% python3 -q
>>> import numpy as np
>>> np.set_printoptions(suppress=True, linewidth=120)
>>> def tidy(a):
...     return np.round(a, 2) + 0
... 
>>> A = np.load("arr.npy")
>>> A
array([[-80.66,   5.92,  -3.95],
       [-57.34,   4.46,  -3.11],
       [-49.99,   3.96,  -2.82],
       [-49.87,   3.96,  -2.82],
       [-45.  ,   3.62,  -2.62],
       [-16.49,   1.41,  -1.27],
       [-15.26,   1.3 ,  -1.2 ],
       [-12.86,   1.08,  -1.05],
       [ -8.08,   0.62,  -0.74],
       [ -4.33,   0.23,  -0.45],
       [ -2.28,   0.02,  -0.27],
       [  1.87,   1.34,  -0.37],
       [  2.45,   1.56,  -0.44],
       [  9.76,   3.35,  -1.14],
       [ 12.21,   3.8 ,  -1.32],
       [ 29.1 ,   6.21,  -2.34]])
>>> Xc = A - A.mean(axis=0)
>>> U, sigma, Vt = np.linalg.svd(Xc, full_matrices=False)
>>> np.searchsorted(np.cumsum(sigma ** 2) / (sigma ** 2).sum(), 0.9) + 1
np.int64(1)
>>> print(tidy(np.abs(Vt[-1])))
[0.02 0.37 0.93]
>>> tidy(Xc.mean(axis=0))
array([0., 0., 0.])
>>> np.linalg.matrix_rank(Xc)
np.int64(3)
>>> tidy(sigma)
array([116.38,   7.66,   0.66])
>>> print(np.abs(U[:, 0]).argmax())
0
>>> arr = np.load("case17.npy")
>>> arr
array([[-11.41,   8.57,  -8.56],
       [  1.33,  -1.81,   6.47],
       [ -8.22,   0.07,   4.56],
       [  1.14,   0.28,  -4.36],
       [  7.26,   5.36,   6.07],
       [  5.95,  -0.67,  -2.52],
       [ -4.9 ,  -6.26,  -0.3 ],
       [  3.5 ,  -0.3 ,   2.98],
       [ -7.93,   3.55,  -1.65],
       [ 18.6 ,   1.76,  -3.65],
       [ 11.14,   0.28,   4.81],
       [ -9.13,   9.74,   0.05],
       [ -6.46,  -5.17,   3.19],
       [-10.53,   0.57,  -0.61],
       [ -2.46,  -0.22,   1.63],
       [ -3.68,  -0.1 ,  -6.05],
       [  4.58,  -8.47,   0.31],
       [  1.58,  -1.92,  -1.4 ],
       [ 11.4 ,   1.96,  -1.89],
       [ -2.25,  -5.48,  -3.65],
       [ 14.72,  -8.7 ,   3.32],
       [ -2.84,   5.26,   2.46],
       [  7.89,   2.63,  -0.98],
       [-22.62,  -6.38,   1.96],
       [  6.02,  -3.1 ,  -3.55]])
>>> A2 = np.c_[arr[:, :1] @ np.array([[1]]), np.array([-2, 1, -1, 2, -2, -2, -1, 2, -1, 1, -2, 2, -1, 2, -1, 2, 1, 2, -2, 2, 0, -2, 1, 1, 1])]
>>> A2
array([[-11.41,  -2.  ],
       [  1.33,   1.  ],
       [ -8.22,  -1.  ],
       [  1.14,   2.  ],
       [  7.26,  -2.  ],
       [  5.95,  -2.  ],
       [ -4.9 ,  -1.  ],
       [  3.5 ,   2.  ],
       [ -7.93,  -1.  ],
       [ 18.6 ,   1.  ],
       [ 11.14,  -2.  ],
       [ -9.13,   2.  ],
       [ -6.46,  -1.  ],
       [-10.53,   2.  ],
       [ -2.46,  -1.  ],
       [ -3.68,   2.  ],
       [  4.58,   1.  ],
       [  1.58,   2.  ],
       [ 11.4 ,  -2.  ],
       [ -2.25,   2.  ],
       [ 14.72,   0.  ],
       [ -2.84,  -2.  ],
       [  7.89,   1.  ],
       [-22.62,   1.  ],
       [  6.02,   1.  ]])
>>> np.linalg.matrix_rank(np.c_[arr, A2])
np.int64(4)
>>> tidy(np.linalg.norm(np.linalg.qr(arr)[0].T @ A2, axis=0) ** 2 / ((A2 ** 2).sum(axis=0) + 1e-12))
array([1.  , 0.14])
>>> P = A2 @ np.linalg.solve(A2.T @ A2, A2.T)
>>> tidy(P @ A2[:, 0])
array([-11.41,   1.33,  -8.22,   1.14,   7.26,   5.95,  -4.9 ,   3.5 ,  -7.93,  18.6 ,  11.14,  -9.13,  -6.46, -10.53,
        -2.46,  -3.68,   4.58,   1.58,  11.4 ,  -2.25,  14.72,  -2.84,   7.89, -22.62,   6.02])
>>> tidy(np.diag(P))
array([0.14, 0.02, 0.05, 0.07, 0.08, 0.07, 0.03, 0.07, 0.05, 0.19, 0.11, 0.09, 0.04, 0.11, 0.02, 0.07, 0.03, 0.07,
       0.11, 0.06, 0.1 , 0.07, 0.05, 0.25, 0.04])
>>> print(tidy(np.linalg.eigvalsh(P)))
[0. 0. 0. 0. 0. 0. 0. 0. 0. 0. 0. 0. 0. 0. 0. 0. 0. 0. 0. 0. 0. 0. 0. 1. 1.]
>>> np.allclose(P @ P, P)
True
>>> np.linalg.matrix_rank(np.eye(25) - P)
np.int64(23)
>>> Xc = arr - arr.mean(axis=0)
>>> U, sigma, Vt = np.linalg.svd(Xc, full_matrices=False)
>>> (np.sign(U[:, 0]) == np.sign(U[0, 0])).astype(int)
array([1, 0, 1, 0, 0, 0, 1, 0, 1, 0, 0, 1, 1, 1, 1, 1, 0, 0, 0, 1, 0, 1, 0, 1, 0])
>>> tidy(Xc.mean(axis=0))
array([0., 0., 0.])
>>> tidy(sigma)
array([45.99, 23.91, 17.88])
>>> np.abs(U[:, 0]).argmax()
np.int64(23)
>>> print(np.linalg.matrix_rank(Xc))
3
>>> np.searchsorted(np.cumsum(sigma ** 2) / (sigma ** 2).sum(), 0.9) + 1
np.int64(3)
>>> print(tidy(Vt[0] * np.sign(Vt[0, np.abs(Vt[0]).argmax()])))
[ 1.   -0.06  0.04]
>>> K = np.load("block16.npy")
>>> K
array([[-2.54, -5.93, -0.16],
       [-3.27, -6.44,  0.05],
       [ 3.  ,  5.97,  0.02],
       [-1.3 , -2.62, -0.18]])
>>> x = np.array([-1, 1, -2])
>>> rhs = K @ x
>>> tidy(np.linalg.lstsq(K, rhs)[0])
array([-1.,  1., -2.])
>>> tidy(np.linalg.solve(K.T @ K, K.T @ rhs))
array([-1.,  1., -2.])
>>> rng = np.random.default_rng(24)
>>> rhs = rhs + 0.3 * rng.normal(size=4)
>>> tidy(rhs)
array([-2.66, -3.17,  2.58, -1.02])
>>> beta, *_ = np.linalg.lstsq(K, rhs)
>>> print(tidy(np.linalg.norm(rhs - K @ beta)))
0.21
>>> print([round(float(np.linalg.norm(np.linalg.solve(K.T @ K + lam * np.eye(3), K.T @ rhs))), 2) for lam in (0, 1, 10, 100)])
[1.54, 0.41, 0.38, 0.24]
>>> P = K @ np.linalg.solve(K.T @ K, K.T)
>>> tidy(np.linalg.eigvalsh(P))
array([0., 1., 1., 1.])
>>> np.allclose(P @ P, P)
True
>>> tidy(np.diag(P))
array([1.  , 0.65, 0.4 , 0.95])
>>> A2 = np.array([[0, 3, 0, 5], [2, 1, 3, 2], [3, 3, 0, 2], [3, 2, 5, 4]])
>>> X = np.triu(A2)
>>> X
array([[0, 3, 0, 5],
       [0, 1, 3, 2],
       [0, 0, 0, 2],
       [0, 0, 0, 4]])
>>> # rank 3
>>> def softmax(z):
...     e = np.exp(z - z.max(axis=-1, keepdims=True))
...     return e / e.sum(axis=-1, keepdims=True)
... 
>>> print(tidy(softmax(X[1])))
[0.03 0.09 0.64 0.24]
>>> S = X @ X.T / np.sqrt(4)
>>> print(tidy(softmax(S + np.triu(np.full(S.shape, -np.inf), 1))))
[[1.   0.   0.   0.  ]
 [0.38 0.62 0.   0.  ]
 [0.91 0.05 0.05 0.  ]
 [0.88 0.   0.   0.12]]
>>> print(tidy(softmax(S)[1] @ X))
[0.   1.7  1.8  3.15]
>>> M = np.load("x.npy")
>>> M
array([[ 0, -1,  0, -2],
       [ 0,  0, -2, -3],
       [ 0,  0,  0,  1],
       [ 0,  0,  0,  0]])
>>> rk = np.linalg.matrix_rank(M)
>>> rk
np.int64(3)
>>> null = np.linalg.svd(M)[2][rk:].T
>>> print(np.allclose(M @ null, 0))
True
>>> [int(np.linalg.matrix_rank(M[:i])) for i in range(1, len(M) + 1)]
[1, 2, 3, 3]
>>> np.einsum("ii->", M)
np.int64(0)
>>> np.kron(np.eye(2, dtype=int), M)
array([[ 0, -1,  0, -2,  0,  0,  0,  0],
       [ 0,  0, -2, -3,  0,  0,  0,  0],
       [ 0,  0,  0,  1,  0,  0,  0,  0],
       [ 0,  0,  0,  0,  0,  0,  0,  0],
       [ 0,  0,  0,  0,  0, -1,  0, -2],
       [ 0,  0,  0,  0,  0,  0, -2, -3],
       [ 0,  0,  0,  0,  0,  0,  0,  1],
       [ 0,  0,  0,  0,  0,  0,  0,  0]])
>>> tidy(np.linalg.det(2 * M)), tidy(np.linalg.det(M))
(np.float64(0.0), np.float64(0.0))
>>> tidy(np.linalg.eigvals(M).sum().real)
np.float64(0.0)
>>> feats = np.load("layer2.npy")
>>> tidy(feats)
array([[ 1.03, -3.4 , 12.26],
       [-0.05, -2.57,  7.6 ],
       [-0.9 , -1.46,  2.58],
       [-1.  , -0.94,  0.83],
       [-0.88, -0.55, -0.12],
       [-0.71, -0.32, -0.44],
       [-0.02,  0.  , -0.03],
       [ 0.12, -0.02,  0.29],
       [ 0.14, -0.03,  0.39],
       [ 0.14, -0.23,  0.97],
       [-3.46, -2.02, -0.87],
       [-7.47, -3.3 , -5.05],
       [-8.19, -3.5 , -5.87]])
>>> # looks like rank 2
>>> np.abs(np.diag(np.linalg.qr(feats)[1])) > 1e-9
array([ True,  True, False])
>>> np.unique(feats.round(6), axis=0).shape
(13, 3)
>>> np.allclose(feats[:-1].T @ np.linalg.lstsq(feats[:-1].T, feats[-1])[0], feats[-1])
True
>>> Xc = feats - feats.mean(axis=0)
>>> vecs = np.linalg.svd(Xc)[2][:2]
>>> A2 = Xc - Xc @ vecs.T @ vecs
>>> tidy(A2.std(axis=0))
array([0., 0., 0.])
>>> tidy(np.linalg.norm(A2) / np.linalg.norm(Xc))
np.float64(0.0)
>>> tidy((Xc @ vecs.T).std(axis=0))
array([5.03, 2.22])
>>> rk = np.linalg.matrix_rank(feats)
>>> rk
np.int64(2)
>>> null = np.linalg.svd(feats)[2][rk:].T
>>> tidy(feats @ null)
array([[0.],
       [0.],
       [0.],
       [0.],
       [0.],
       [0.],
       [0.],
       [0.],
       [0.],
       [0.],
       [0.],
       [0.],
       [0.]])
>>> null.shape
(3, 1)
>>> print(np.linalg.matrix_rank(feats.T @ feats), np.linalg.matrix_rank(feats @ feats.T))
2 2
>>> U, sigma, Vt = np.linalg.svd(feats)
>>> np.argmax(sigma[:-1] / (sigma[1:] + 1e-6)) + 1
np.int64(2)
>>> A2 = U[:, :2] @ np.diag(sigma[:2]) @ Vt[:2]
>>> print(tidy(np.abs(feats - A2).max()))
0.0
>>> tidy(np.linalg.norm(feats - A2) / np.linalg.norm(feats))
np.float64(0.0)
>>> tidy(A2)
array([[ 1.03, -3.4 , 12.26],
       [-0.05, -2.57,  7.6 ],
       [-0.9 , -1.46,  2.58],
       [-1.  , -0.94,  0.83],
       [-0.88, -0.55, -0.12],
       [-0.71, -0.32, -0.44],
       [-0.02,  0.  , -0.03],
       [ 0.12, -0.02,  0.29],
       [ 0.14, -0.03,  0.39],
       [ 0.14, -0.23,  0.97],
       [-3.46, -2.02, -0.87],
       [-7.47, -3.3 , -5.05],
       [-8.19, -3.5 , -5.87]])
>>> U, sigma, Vt = np.linalg.svd(feats)
>>> vecs = Vt[:(sigma > 1e-8).sum()]
>>> x = feats[2] + 5 * feats[11] + rng.integers(2) * np.eye(3)[1]
>>> tidy(x)
array([-38.26, -17.95, -22.66])
>>> tidy(np.diag(vecs.T @ vecs))
array([0.71, 0.36, 0.93])
>>> print(tidy(np.linalg.norm(x - vecs.T @ vecs @ x)))
0.0
>>> print(np.allclose(vecs.T @ vecs @ x, x))
True
>>> tidy(vecs.T @ vecs)
array([[ 0.71,  0.43,  0.14],
       [ 0.43,  0.36, -0.21],
       [ 0.14, -0.21,  0.93]])
>>> E = np.array([[3, -3, 0], [-1, -2, -2], [-1, -2, 1]])
>>> E
array([[ 3, -3,  0],
       [-1, -2, -2],
       [-1, -2,  1]])
>>> labels = rng.permutation(3)
>>> A2 = E[:, labels] * rng.choice([-1, 1], 3)
>>> A2
array([[ 3,  0,  3],
       [-1, -2,  2],
       [-1,  1,  2]])
>>> U, _, Vt = np.linalg.svd(E.T @ A2)
>>> tidy(U @ Vt)
array([[ 1.,  0.,  0.],
       [ 0.,  0., -1.],
       [ 0.,  1.,  0.]])
>>> tidy(np.linalg.lstsq(E, A2)[0])
array([[ 1.,  0.,  0.],
       [ 0.,  0., -1.],
       [ 0.,  1.,  0.]])
>>> labels
array([0, 2, 1])
>>> tidy(np.abs(np.linalg.svd(K)[2][-1]))
array([0.4 , 0.2 , 0.89])
>>> np.linalg.cond(K) > 100
np.False_
>>> tidy(np.linalg.norm(K, 2) / np.linalg.norm(K))
np.float64(1.0)
>>> [round(float(x), 2) for x in np.linalg.svd(K, compute_uv=False)[:3]]
[12.12, 0.37, 0.16]
>>> round(np.log10(np.linalg.cond(K)))
2
>>> np.argsort(-np.linalg.norm(K, axis=0).round(6), kind="stable")[:3]
array([1, 0, 2])
>>> A2 = np.array([[-2, -2], [3, -2]])
>>> J = np.kron(np.eye(2, dtype=int), A2)
>>> J
array([[-2, -2,  0,  0],
       [ 3, -2,  0,  0],
       [ 0,  0, -2, -2],
       [ 0,  0,  3, -2]])
>>> # 2 blocks once reordered
>>> print(tidy(np.linalg.det(J[::-1])))
100.0
>>> tidy(np.linalg.det(J.T))
np.float64(100.0)
>>> print(np.einsum("ii->", J))
-8
>>> tidy(np.poly(J))
array([  1.,   8.,  36.,  80., 100.])
>>> tidy(np.linalg.det(2 * J)), tidy(np.linalg.det(J))
(np.float64(1600.0), np.float64(100.0))
>>> np.kron(np.eye(2, dtype=int), J)
array([[-2, -2,  0,  0,  0,  0,  0,  0],
       [ 3, -2,  0,  0,  0,  0,  0,  0],
       [ 0,  0, -2, -2,  0,  0,  0,  0],
       [ 0,  0,  3, -2,  0,  0,  0,  0],
       [ 0,  0,  0,  0, -2, -2,  0,  0],
       [ 0,  0,  0,  0,  3, -2,  0,  0],
       [ 0,  0,  0,  0,  0,  0, -2, -2],
       [ 0,  0,  0,  0,  0,  0,  3, -2]])
>>> np.einsum("ij,ji->", J, J)
np.int64(-8)
